% ipython --no-banner

In [1]: import numpy as np

In [2]: np.set_printoptions(precision=2, suppress=True, linewidth=120)

In [3]: rnd = lambda a: np.round(a, 2) + 0

In [4]: f = np.array([0, 2, 1, 2, 0, -1]) + 0.5

In [5]: feats = np.outer(f, f) / (f @ f)

In [6]: print(rnd(feats))
[[ 0.02  0.08  0.05  0.08  0.02 -0.02]
 [ 0.08  0.4   0.24  0.4   0.08 -0.08]
 [ 0.05  0.24  0.15  0.24  0.05 -0.05]
 [ 0.08  0.4   0.24  0.4   0.08 -0.08]
 [ 0.02  0.08  0.05  0.08  0.02 -0.02]
 [-0.02 -0.08 -0.05 -0.08 -0.02  0.02]]

In [7]: # row 3 repeats row 1

In [8]: def softmax(z):
   ...:     e = np.exp(z - z.max(axis=-1, keepdims=True))
   ...:     return e / e.sum(axis=-1, keepdims=True)
   ...: 

In [9]: rnd(softmax(feats[3] + -2))
Out[9]: array([0.15, 0.2 , 0.17, 0.2 , 0.15, 0.13])

In [10]: print(rnd(softmax(feats).sum(axis=1)))
[1. 1. 1. 1. 1. 1.]

In [11]: att = feats @ feats.T / np.sqrt(6)

In [12]: rnd(softmax(att))
Out[12]: 
array([[0.17, 0.17, 0.17, 0.17, 0.17, 0.16],
       [0.16, 0.18, 0.17, 0.18, 0.16, 0.15],
       [0.16, 0.18, 0.17, 0.18, 0.16, 0.16],
       [0.16, 0.18, 0.17, 0.18, 0.16, 0.15],
       [0.17, 0.17, 0.17, 0.17, 0.17, 0.16],
       [0.17, 0.16, 0.17, 0.16, 0.17, 0.17]])

In [13]: softmax(att).round(6).argmax(axis=1)
Out[13]: array([1, 1, 1, 1, 1, 5])

In [14]: rnd(softmax(att + np.triu(np.full(att.shape, -np.inf), 1)))
Out[14]: 
array([[1.  , 0.  , 0.  , 0.  , 0.  , 0.  ],
       [0.47, 0.53, 0.  , 0.  , 0.  , 0.  ],
       [0.32, 0.35, 0.33, 0.  , 0.  , 0.  ],
       [0.23, 0.26, 0.25, 0.26, 0.  , 0.  ],
       [0.2 , 0.2 , 0.2 , 0.2 , 0.2 , 0.  ],
       [0.17, 0.16, 0.17, 0.16, 0.17, 0.17]])

In [15]: A = np.load("sample1.npy")

In [16]: A
Out[16]: 
array([[  6,  -7, -12,  -6],
       [  7,  -7, -14,  -9],
       [  9,   7, -18,   6],
       [ -4,  -5,   8,  -4],
       [  0,   0,   0,   6],
       [ -9,   9,  18,  -1]])

In [17]: # rows and columns are dependent

In [18]: w, vecs = np.linalg.eigh(feats)

In [19]: x0 = np.array([3, 0, -2, -2, -3, -2])

In [20]: rnd(np.linalg.eigvalsh(feats[1:, 1:]))
Out[20]: array([0.  , 0.  , 0.  , 0.  , 0.98])

In [21]: rnd(vecs * np.abs(w) @ vecs.T)
Out[21]: 
array([[ 0.02,  0.08,  0.05,  0.08,  0.02, -0.02],
       [ 0.08,  0.4 ,  0.24,  0.4 ,  0.08, -0.08],
       [ 0.05,  0.24,  0.15,  0.24,  0.05, -0.05],
       [ 0.08,  0.4 ,  0.24,  0.4 ,  0.08, -0.08],
       [ 0.02,  0.08,  0.05,  0.08,  0.02, -0.02],
       [-0.02, -0.08, -0.05, -0.08, -0.02,  0.02]])

In [22]: Uu, sv, VT = np.linalg.svd(A)

In [23]: vecs = VT[:(sv > 1e-8).sum()]

In [24]: rng = np.random.default_rng(5545)

In [25]: x0 = A[3] + 5 * A[4] + rng.integers(2) * np.eye(4)[2]

In [26]: x0
Out[26]: array([-4., -5.,  8., 26.])

In [27]: np.allclose(vecs.T @ vecs @ x0, x0)
Out[27]: True

In [28]: np.linalg.matrix_rank(np.vstack([A, x0]))
Out[28]: np.int64(3)

In [29]: Uu, sv, VT = np.linalg.svd(feats)

In [30]: vecs = VT[:(sv > 1e-8).sum()]

In [31]: x0 = feats[1] + -3 * feats[3] + rng.integers(2) * np.eye(6)[3]

In [32]: rnd(x0)
Out[32]: array([-0.16, -0.81, -0.48, -0.81, -0.16,  0.16])

In [33]: np.linalg.matrix_rank(np.vstack([feats, x0]))
Out[33]: np.int64(1)

In [34]: print(rnd(vecs.T @ vecs))
[[ 0.02  0.08  0.05  0.08  0.02 -0.02]
 [ 0.08  0.4   0.24  0.4   0.08 -0.08]
 [ 0.05  0.24  0.15  0.24  0.05 -0.05]
 [ 0.08  0.4   0.24  0.4   0.08 -0.08]
 [ 0.02  0.08  0.05  0.08  0.02 -0.02]
 [-0.02 -0.08 -0.05 -0.08 -0.02  0.02]]

In [35]: A2 = A / np.sqrt((A ** 2).mean(axis=1, keepdims=True))

In [36]: np.linalg.matrix_rank(A2) == np.linalg.matrix_rank(A)
Out[36]: np.True_

In [37]: rnd(A2[0])
Out[37]: array([ 0.74, -0.86, -1.47, -0.74])

In [38]: data = np.load("case15.npy")

In [39]: data
Out[39]: 
array([[3., 1., 0., 0., 0., 0.],
       [0., 3., 1., 0., 0., 0.],
       [0., 0., 3., 1., 0., 0.],
       [0., 0., 0., 3., 1., 0.],
       [0., 0., 0., 0., 3., 1.],
       [0., 0., 0., 0., 0., 3.]])

In [40]: # triangular: eigenvalues sit on the diagonal

In [41]: data.ravel(order="F")
Out[41]: 
array([3., 0., 0., 0., 0., 0., 1., 3., 0., 0., 0., 0., 0., 1., 3., 0., 0., 0., 0., 0., 1., 3., 0., 0., 0., 0., 0., 1.,
       3., 0., 0., 0., 0., 0., 1., 3.])

In [42]: data.reshape(-1, 2)
Out[42]: 
array([[3., 1.],
       [0., 0.],
       [0., 0.],
       [0., 3.],
       [1., 0.],
       [0., 0.],
       [0., 0.],
       [3., 1.],
       [0., 0.],
       [0., 0.],
       [0., 3.],
       [1., 0.],
       [0., 0.],
       [0., 0.],
       [3., 1.],
       [0., 0.],
       [0., 0.],
       [0., 3.]])

In [43]: t3 = data.reshape(6, 2, -1)

In [44]: print(np.einsum("ihd,jhd->hij", t3, t3).shape)
(2, 6, 6)

In [45]: [int(np.linalg.matrix_rank(np.linalg.matrix_power(data, p))) for p in range(1, 7)]
Out[45]: [6, 6, 6, 6, 6, 6]

In [46]: print(np.prod(np.diag(data)), rnd(np.linalg.det(data)))
729.0 729.0

In [47]: print(rnd(np.sort(np.linalg.eigvals(data))))
[3. 3. 3. 3. 3. 3.]

In [48]: rnd(data.mean(axis=0))
Out[48]: array([0.5 , 0.67, 0.67, 0.67, 0.67, 0.67])

In [49]: np.linalg.rank(data)
Traceback (most recent call last):
  Cell In[49], line 1
    np.linalg.rank(data)
AttributeError: module 'numpy.linalg' has no attribute 'rank'


In [50]: rnd(np.linalg.norm(data))
Out[50]: np.float64(7.68)
